$ python3 -q
>>> import numpy as np
>>> np.set_printoptions(precision=1, suppress=True, linewidth=100)
>>> rnd = lambda a: np.round(a, 1) + 0
>>> data = np.array([[0.9, -1.4, 1.4], [0.4, 1.4, 1.0], [-2.7, -0.5, -0.2]])
>>> x0 = np.array([2, 3, 0])
>>> y = data @ x0
>>> print(rnd(y))
[-2.4  5.  -6.9]
>>> print(rnd(np.linalg.solve(data, 3 * y)))
[6. 9. 0.]
>>> print(rnd(np.linalg.solve(data.T, data[2])))
[0. 0. 1.]
>>> T = np.stack([data, 2 * data, data[::-1]])
>>> print(T.shape)
(3, 3, 3)
>>> print(np.linalg.matrix_rank(T))
[3 3 3]
>>> print(rnd(T.sum(axis=0)))
[[ 0.  -4.7  4. ]
 [ 1.6  5.6  4. ]
 [-7.2 -2.9  0.8]]
>>> print(rnd(np.linalg.norm(T, axis=(1, 2))))
[3.9 7.9 3.9]
>>> rng = np.random.default_rng(95367)
>>> theta = np.sort(rng.uniform(-2, 2, 26))
>>> A = np.c_[theta, theta ** 2, theta ** 3] @ np.array([[0, 0, 0], [2, 0, 0], [0, 2, 2]])
>>> print(rnd(A))
[[ 5.7 -9.5 -9.5]
 [ 5.1 -8.1 -8.1]
 [ 4.7 -7.2 -7.2]
 [ 4.6 -7.  -7. ]
 [ 4.1 -6.  -6. ]
 [ 1.7 -1.5 -1.5]
 [ 1.4 -1.2 -1.2]
 [ 1.2 -0.9 -0.9]
 [ 0.8 -0.5 -0.5]
 [ 0.7 -0.5 -0.5]
 [ 0.7 -0.4 -0.4]
 [ 0.6 -0.3 -0.3]
 [ 0.3 -0.1 -0.1]
 [ 0.1  0.   0. ]
 [ 0.   0.   0. ]
 [ 0.   0.   0. ]
 [ 0.   0.   0. ]
 [ 0.2  0.   0. ]
 [ 0.3  0.1  0.1]
 [ 0.4  0.1  0.1]
 [ 0.4  0.2  0.2]
 [ 0.4  0.2  0.2]
 [ 1.5  1.3  1.3]
 [ 3.7  5.1  5.1]
 [ 6.4 11.4 11.4]
 [ 7.1 13.5 13.5]]
>>> U, sig, VT = np.linalg.svd(A)
>>> vecs = VT[:(sig > 1e-8).sum()]
>>> x0 = A[21] + -2 * A[8] + rng.integers(2) * np.eye(3)[2]
>>> print(rnd(x0))
[-1.3  1.2  2.2]
>>> print(rnd(vecs.T @ vecs))
[[1.  0.  0. ]
 [0.  0.5 0.5]
 [0.  0.5 0.5]]
>>> print(np.linalg.matrix_rank(np.vstack([A, x0])))
3
>>> gram = np.cov(A, rowvar=False)
>>> print(rnd(np.corrcoef(A[:, 1], A[:, 0])[0, 1]))
0.1
>>> print(np.argwhere(np.triu(np.abs(np.corrcoef(A.T)) > 0.8, 1)))
[[1 2]]
>>> print(np.argsort(-A.std(axis=0).round(6), kind="stable"))
[1 2 0]
>>> print(rnd(np.median(A, axis=0)))
[ 0.8 -0.1 -0.1]
>>> print(rnd(gram))
[[ 5.2  0.8  0.8]
 [ 0.8 25.3 25.3]
 [ 0.8 25.3 25.3]]
>>> print(rnd(np.corrcoef(A.T)))
[[1.  0.1 0.1]
 [0.1 1.  1. ]
 [0.1 1.  1. ]]
>>> w1 = np.array([[3, 9, 3, 7, 8], [9, 2, 8, 9, 9], [2, 8, 6, 5, 5]])
>>> beta = np.array([1, -3, 3, -5, 1])
>>> hid = np.maximum(gram @ w1 + beta, 0)
>>> print((hid > 0).mean(axis=0))
[1. 1. 1. 1. 1.]
>>> print(rnd(hid))
[[ 25.8  52.4  30.3  43.2  54.5]
 [281.7 257.4 359.6 354.9 361.8]
 [281.7 257.4 359.6 354.9 361.8]]
>>> W2 = np.array([[2, -1, 1], [-3, 0, -2], [-1, -2, 0], [0, 1, 3], [2, -3, 0]])
>>> print(rnd(hid @ W2))
[[  -26.9  -206.5    50.7]
 [  155.2 -1731.4   831.7]
 [  155.2 -1731.4   831.7]]
